>>> import numpy as np
>>> np.set_printoptions(suppress=True, linewidth=200)
>>> def rnd(a):
...     return np.round(a, 2) + 0
... 
>>> feats = np.load("test10.npy")
>>> print(rnd(feats))
[[-0.68  0.4   0.55  0.26]
 [ 0.   -0.4   0.61 -0.68]
 [-0.46 -0.81 -0.15  0.34]
 [ 0.57 -0.17  0.54  0.59]]
>>> # orthonormal columns
>>> q = feats.astype(float).copy()
>>> for j in range(4):
...     q[:, j] -= q[:, :j] @ (q[:, :j].T @ q[:, j])
...     q[:, j] /= np.linalg.norm(q[:, j])
... 
>>> print(rnd(q.T @ feats))
[[1. 0. 0. 0.]
 [0. 1. 0. 0.]
 [0. 0. 1. 0.]
 [0. 0. 0. 1.]]
>>> print(rnd(q.T @ q))
[[1. 0. 0. 0.]
 [0. 1. 0. 0.]
 [0. 0. 1. 0.]
 [0. 0. 0. 1.]]
>>> print(rnd(q))
[[-0.68  0.4   0.55  0.26]
 [ 0.   -0.4   0.61 -0.68]
 [-0.46 -0.81 -0.15  0.34]
 [ 0.57 -0.17  0.54  0.59]]
>>> M2 = np.array([[9, 0, 2], [5, 4, 3], [2, 0, 0], [1, 9, 3]])
>>> print(np.linalg.matrix_rank(np.vstack([q, M2.T])))
4
>>> print(rnd(q @ M2))
[[-2.8   3.97  0.62]
 [-1.46 -7.72 -3.24]
 [-8.09 -0.13 -2.3 ]
 [ 5.97  4.66  2.41]]
>>> print(rnd(np.sort(np.abs(np.linalg.eigvals(feats)))))
[1. 1. 1. 1.]
>>> print(np.allclose(feats @ feats.T, feats.T @ feats))
True
>>> print(rnd(np.linalg.det(feats)))
-1.0
>>> print(np.allclose(feats, feats.T))
False
>>> print(rnd((feats - feats.T) / 2))
[[ 0.    0.2   0.5  -0.15]
 [-0.2   0.    0.71 -0.26]
 [-0.5  -0.71  0.   -0.1 ]
 [ 0.15  0.26  0.1   0.  ]]
>>> u = np.array([2, 0, 0, -2])
>>> M2 = feats + np.outer(u, np.eye(4)[2])
>>> print(np.linalg.matrix_rank(M2 - feats))
1
>>> print(rnd(M2))
[[-0.68  0.4   2.55  0.26]
 [ 0.   -0.4   0.61 -0.68]
 [-0.46 -0.81 -0.15  0.34]
 [ 0.57 -0.17 -1.46  0.59]]
>>> print(np.linalg.matrix_rank(np.linalg.inv(M2) - np.linalg.inv(feats), tol=1e-8))
1
>>> print(rnd(np.linalg.det(M2) / np.linalg.det(feats)), rnd(1 + np.linalg.solve(feats, u)[2]))
1.02 1.02
